% ipython --no-banner

In [1]: import numpy as np

In [2]: np.set_printoptions(suppress=True, linewidth=100)

In [3]: X = np.load("a.npy")

In [4]: print(X)
[[ 0  3  3 -2  3  1  0]
 [ 0  3  0  1  2 -3  3]
 [ 0  0 -1 -2  3 -1  3]
 [ 0  0  0 -1  0  3 -1]
 [ 0  0  0  0  3 -2  0]
 [ 0  0  0  0  0 -3  3]
 [ 0  0  0  0  0  0 -1]]

In [5]: left, sig = np.linalg.svd(X)
ValueError: too many values to unpack (expected 2)


In [6]: left, sig, VT = np.linalg.svd(X, full_matrices=False)

In [7]: print(np.round(left.T @ X @ VT.T, 3) + 0)
[[8.436 0.    0.    0.    0.    0.    0.   ]
 [0.    6.012 0.    0.    0.    0.    0.   ]
 [0.    0.    3.588 0.    0.    0.    0.   ]
 [0.    0.    0.    2.755 0.    0.    0.   ]
 [0.    0.    0.    0.    1.755 0.    0.   ]
 [0.    0.    0.    0.    0.    0.392 0.   ]
 [0.    0.    0.    0.    0.    0.    0.   ]]

In [8]: print(round(float(np.sqrt((sig ** 2).sum())), 3), round(float(np.linalg.norm(X)), 3))
11.446 11.446

In [9]: print(np.round(left.T @ left, 3) + 0)
[[1. 0. 0. 0. 0. 0. 0.]
 [0. 1. 0. 0. 0. 0. 0.]
 [0. 0. 1. 0. 0. 0. 0.]
 [0. 0. 0. 1. 0. 0. 0.]
 [0. 0. 0. 0. 1. 0. 0.]
 [0. 0. 0. 0. 0. 1. 0.]
 [0. 0. 0. 0. 0. 0. 1.]]

In [10]: u = np.array([-3, 1, 0])

In [11]: print(np.correlate(X[0], X[3], "full"))
[  0  -3   6  11 -12   5   5  -3  -1   0   0   0   0]

In [12]: rng = np.random.default_rng(64)

In [13]: A2 = X + rng.integers(-2, 3, (7, 6)) @ rng.integers(-2, 3, (6, 7))

In [14]: print(A2)
[[  4   9  -1  -9   9   9  -3]
 [ -6  -5   0  -3   2   9   7]
 [  1   3  -7 -10   7   7  -3]
 [ -5  -3   3   5   1   1   1]
 [  5   6  -2   4   1 -16  -7]
 [  3   2   5  -3   0  -1   8]
 [  5   2   2  -9   0   6   1]]

In [15]: print(np.abs(A2 - X).sum(axis=1))
[38 34 36 22 40 20 26]

In [16]: F = np.loadtxt("w.csv", delimiter=",")

In [17]: print(F)
[[3. 2. 0. 2. 2. 2. 2. 0. 0. 2.]
 [2. 3. 0. 2. 2. 2. 2. 0. 0. 2.]
 [0. 0. 3. 0. 0. 0. 0. 2. 2. 0.]
 [2. 2. 0. 3. 2. 2. 2. 0. 0. 2.]
 [2. 2. 0. 2. 3. 2. 2. 0. 0. 2.]
 [2. 2. 0. 2. 2. 3. 2. 0. 0. 2.]
 [2. 2. 0. 2. 2. 2. 3. 0. 0. 2.]
 [0. 0. 2. 0. 0. 0. 0. 3. 2. 0.]
 [0. 0. 2. 0. 0. 0. 0. 2. 3. 0.]
 [2. 2. 0. 2. 2. 2. 2. 0. 0. 3.]]

In [18]: # 2 groups of indices that never mix

In [19]: x0 = np.ones(10)

In [20]: for _ in range(7):
    ...:     x0 = F @ x0
    ...:     x0 /= np.linalg.norm(x0)
    ...:     print(round(x0 @ F @ x0, 3))
    ...: 
14.317
14.841
14.965
14.992
14.998
15.0
15.0

In [21]: print(round(np.linalg.eigvalsh(F)[-1], 3))
15.0

In [22]: print(x0.round(3))
[0.378 0.378 0.002 0.378 0.378 0.378 0.378 0.002 0.002 0.378]

In [23]: feats = np.loadtxt("sample13.csv", delimiter=",")

In [24]: print(feats)
[[ 1.  1.  2. -2.  2.  0.  0. -2. -2.  0.  0. -1.]
 [-1.  1.  1.  2. -2.  2.  0.  0. -2. -2.  0.  0.]
 [ 0. -1.  1.  1.  2. -2.  2.  0.  0. -2. -2.  0.]
 [ 0.  0. -1.  1.  1.  2. -2.  2.  0.  0. -2. -2.]
 [-2.  0.  0. -1.  1.  1.  2. -2.  2.  0.  0. -2.]
 [-2. -2.  0.  0. -1.  1.  1.  2. -2.  2.  0.  0.]
 [ 0. -2. -2.  0.  0. -1.  1.  1.  2. -2.  2.  0.]
 [ 0.  0. -2. -2.  0.  0. -1.  1.  1.  2. -2.  2.]
 [ 2.  0.  0. -2. -2.  0.  0. -1.  1.  1.  2. -2.]
 [-2.  2.  0.  0. -2. -2.  0.  0. -1.  1.  1.  2.]
 [ 2. -2.  2.  0.  0. -2. -2.  0.  0. -1.  1.  1.]
 [ 1.  2. -2.  2.  0.  0. -2. -2.  0.  0. -1.  1.]]

In [25]: print(feats @ (-1.0) ** np.arange(12))
[ 7. -7.  7. -7.  7. -7.  7. -7.  7. -7.  7. -7.]

In [26]: print((feats @ feats)[0])
[ -9.  -2.  13.   4.   8.  -4.  16.  -8.  -4. -12.   1.  -2.]

In [27]: print(feats @ np.ones(12))
[-1. -1. -1. -1. -1. -1. -1. -1. -1. -1. -1. -1.]

In [28]: print(np.allclose(feats @ feats.T, feats.T @ feats))
True

In [29]: A2 = np.inv(feats)
AttributeError: module 'numpy' has no attribute 'inv'


In [30]: A2 = np.linalg.invert(feats)
AttributeError: module 'numpy.linalg' has no attribute 'invert'


In [31]: A2 = np.linalg.inv(feats)

In [32]: print(np.round(np.linalg.slogdet(feats)[0], 3))
-1.0

In [33]: print(np.round(np.linalg.cond(feats), 3))
7.0

In [34]: print(A2.round(3))
[[-0.059 -0.063  0.02  -0.141 -0.255 -0.087 -0.084 -0.044  0.087 -0.216 -0.137 -0.02 ]
 [-0.02  -0.059 -0.063  0.02  -0.141 -0.255 -0.087 -0.084 -0.044  0.087 -0.216 -0.137]
 [-0.137 -0.02  -0.059 -0.063  0.02  -0.141 -0.255 -0.087 -0.084 -0.044  0.087 -0.216]
 [-0.216 -0.137 -0.02  -0.059 -0.063  0.02  -0.141 -0.255 -0.087 -0.084 -0.044  0.087]
 [ 0.087 -0.216 -0.137 -0.02  -0.059 -0.063  0.02  -0.141 -0.255 -0.087 -0.084 -0.044]
 [-0.044  0.087 -0.216 -0.137 -0.02  -0.059 -0.063  0.02  -0.141 -0.255 -0.087 -0.084]
 [-0.084 -0.044  0.087 -0.216 -0.137 -0.02  -0.059 -0.063  0.02  -0.141 -0.255 -0.087]
 [-0.087 -0.084 -0.044  0.087 -0.216 -0.137 -0.02  -0.059 -0.063  0.02  -0.141 -0.255]
 [-0.255 -0.087 -0.084 -0.044  0.087 -0.216 -0.137 -0.02  -0.059 -0.063  0.02  -0.141]
 [-0.141 -0.255 -0.087 -0.084 -0.044  0.087 -0.216 -0.137 -0.02  -0.059 -0.063  0.02 ]
 [ 0.02  -0.141 -0.255 -0.087 -0.084 -0.044  0.087 -0.216 -0.137 -0.02  -0.059 -0.063]
 [-0.063  0.02  -0.141 -0.255 -0.087 -0.084 -0.044  0.087 -0.216 -0.137 -0.02  -0.059]]

In [35]: print((np.abs(A2) > 1e-9).astype(int))
[[1 1 1 1 1 1 1 1 1 1 1 1]
 [1 1 1 1 1 1 1 1 1 1 1 1]
 [1 1 1 1 1 1 1 1 1 1 1 1]
 [1 1 1 1 1 1 1 1 1 1 1 1]
 [1 1 1 1 1 1 1 1 1 1 1 1]
 [1 1 1 1 1 1 1 1 1 1 1 1]
 [1 1 1 1 1 1 1 1 1 1 1 1]
 [1 1 1 1 1 1 1 1 1 1 1 1]
 [1 1 1 1 1 1 1 1 1 1 1 1]
 [1 1 1 1 1 1 1 1 1 1 1 1]
 [1 1 1 1 1 1 1 1 1 1 1 1]
 [1 1 1 1 1 1 1 1 1 1 1 1]]

In [36]: theta = np.sort(rng.uniform(-2, 2, 12))

In [37]: A = np.c_[theta, theta ** 2, theta ** 3] @ np.array([[1, 1, 1, 2, 1, 2], [2, 2, 2, 2, 1, 1], [0, 2, 0, 2, 2, 1]])

In [38]: print(A.round(3))
[[  5.432  -8.655   5.432 -10.572 -12.329  -7.203]
 [  4.113  -5.812   4.113  -7.518  -8.722  -5.465]
 [  2.862  -3.518   2.862  -4.991  -5.686  -3.967]
 [  1.013  -1.014   1.013  -2.018  -2.022  -2.013]
 [  0.679  -0.703   0.679  -1.587  -1.485  -1.678]
 [  0.177  -0.344   0.177  -0.983  -0.752  -1.13 ]
 [  0.273   0.288   0.273   0.484   0.25    0.438]
 [  0.505   0.565   0.505   0.876   0.468   0.749]
 [  2.012   2.975   2.012   3.759   2.361   2.663]
 [  3.29    5.65    3.29    6.706   4.533   4.41 ]
 [  4.071   7.514   4.071   8.713   6.078   5.555]
 [  7.529  17.465   7.529  19.171  14.553  11.292]]

In [39]: # looks like rank 3

In [40]: r = np.linalg.matrix_rank(A)

In [41]: print(r)
3

In [42]: ns = np.linalg.svd(A)[2][r:].T

In [43]: print([int(np.linalg.matrix_rank(A[:, :j + 1])) for j in range(6)])
[1, 2, 2, 3, 3, 3]

In [44]: print([int(np.linalg.matrix_rank(np.delete(A, i, axis=0))) for i in range(12)])
[3, 3, 3, 3, 3, 3, 3, 3, 3, 3, 3, 3]

In [45]: z = A[:, 4] > np.median(A[:, 4])

In [46]: u = A[z].mean(axis=0) - A[~z].mean(axis=0)

In [47]: print(z.astype(int))
[0 0 0 0 0 0 1 1 1 1 1 1]

In [48]: print(round(float((((A - A.mean(axis=0)) @ u > 0) == z).mean()), 3))
0.917

In [49]: print(u.round(3))
[ 0.567  9.084  0.567 11.23   9.873  7.761]

In [50]: print(((A - A.mean(axis=0)) @ u > 0).astype(int))
[0 0 0 0 0 0 0 1 1 1 1 1]

In [51]: Ac = A - A.mean(axis=0)

In [52]: left, sig, VT = np.linalg.svd(Ac, full_matrices=False)

In [53]: print((np.sign(left[:, 0]) == np.sign(left[0, 0])).astype(int))
[1 1 1 1 1 1 1 1 0 0 0 0]

In [54]: print(np.round(VT[0] * np.sign(VT[0, np.abs(VT[0]).argmax()]), 3))
[0.058 0.499 0.058 0.583 0.512 0.376]

In [55]: print(np.searchsorted(np.cumsum(sig ** 2) / (sig ** 2).sum(), 0.9) + 1)
1

In [56]: print(sig.round(3) + 0)
[45.083 10.727  1.911  0.     0.     0.   ]

In [57]: print(np.abs(left[:, 0]).argmax())
11

In [58]: x0 = np.array([1, 2, 5, 4, 1, 3])

In [59]: h1 = np.maximum(A @ x0, 0)

In [60]: print(np.round(np.tanh(A @ x0), 3))
[-1. -1. -1. -1. -1. -1.  1.  1.  1.  1.  1.  1.]

In [61]: print(h1.round(3))
[  0.      0.      0.      0.      0.      0.      5.717  10.376  43.41   75.627  97.051 205.218]

In [62]: print(np.round(A * (h1 > 1e-9)[:, None], 3))
[[ 0.    -0.     0.    -0.    -0.    -0.   ]
 [ 0.    -0.     0.    -0.    -0.    -0.   ]
 [ 0.    -0.     0.    -0.    -0.    -0.   ]
 [ 0.    -0.     0.    -0.    -0.    -0.   ]
 [ 0.    -0.     0.    -0.    -0.    -0.   ]
 [ 0.    -0.     0.    -0.    -0.    -0.   ]
 [ 0.273  0.288  0.273  0.484  0.25   0.438]
 [ 0.505  0.565  0.505  0.876  0.468  0.749]
 [ 2.012  2.975  2.012  3.759  2.361  2.663]
 [ 3.29   5.65   3.29   6.706  4.533  4.41 ]
 [ 4.071  7.514  4.071  8.713  6.078  5.555]
 [ 7.529 17.465  7.529 19.171 14.553 11.292]]

In [63]: print(np.flatnonzero(h1 > 1e-9))
[ 6  7  8  9 10 11]

In [64]: print(np.round(A.T @ h1, 3))
[2283.201 4877.283 2283.201 5462.047 4028.065 3315.787]

In [65]: left, sig, VT = np.linalg.svd(A)

In [66]: vecs = VT[:(sig > 1e-8).sum()]

In [67]: x0 = A[10] + 3 * A[3] + rng.integers(2) * np.eye(6)[4]

In [68]: print(x0.round(3))
[ 7.112  4.474  7.112  2.659  0.011 -0.485]

In [69]: print(round(float(np.linalg.norm(x0 - vecs.T @ vecs @ x0)), 3))
0.0

In [70]: print(np.linalg.matrix_rank(np.vstack([A, x0])))
3

In [71]: arr = np.load("out12.npy")

In [72]: print(arr)
[[  0   0   2   0   0   0]
 [-10   6  -8   0   0   0]
 [  4  -4   6   0   0   0]
 [  0   0  -1   0   0  -1]
 [  5  -3   4   5  -3   4]
 [ -2   2  -3  -2   2  -3]]

In [73]: print(np.allclose(arr @ arr.T, arr.T @ arr))
False

In [74]: arr.inv()
AttributeError: 'numpy.ndarray' object has no attribute 'inv'


In [75]: print((arr - arr.T) / 2)
[[ 0.   5.  -1.   0.  -2.5  1. ]
 [-5.   0.  -2.   0.   1.5 -1. ]
 [ 1.   2.   0.   0.5 -2.   1.5]
 [ 0.   0.  -0.5  0.  -2.5  0.5]
 [ 2.5 -1.5  2.   2.5  0.   1. ]
 [-1.   1.  -1.5 -0.5 -1.   0. ]]

In [76]: print(arr @ arr)
[[   8   -8   12    0    0    0]
 [ -92   68 -116    0    0    0]
 [  64  -48   76    0    0    0]
 [  -2    2   -3    2   -2    3]
 [  23  -17   29  -23   17  -29]
 [ -16   12  -19   16  -12   19]]

In [77]: print(round(float(np.linalg.det(arr)), 3))
-128.0

In [78]: print(np.allclose(arr, arr.T))
False
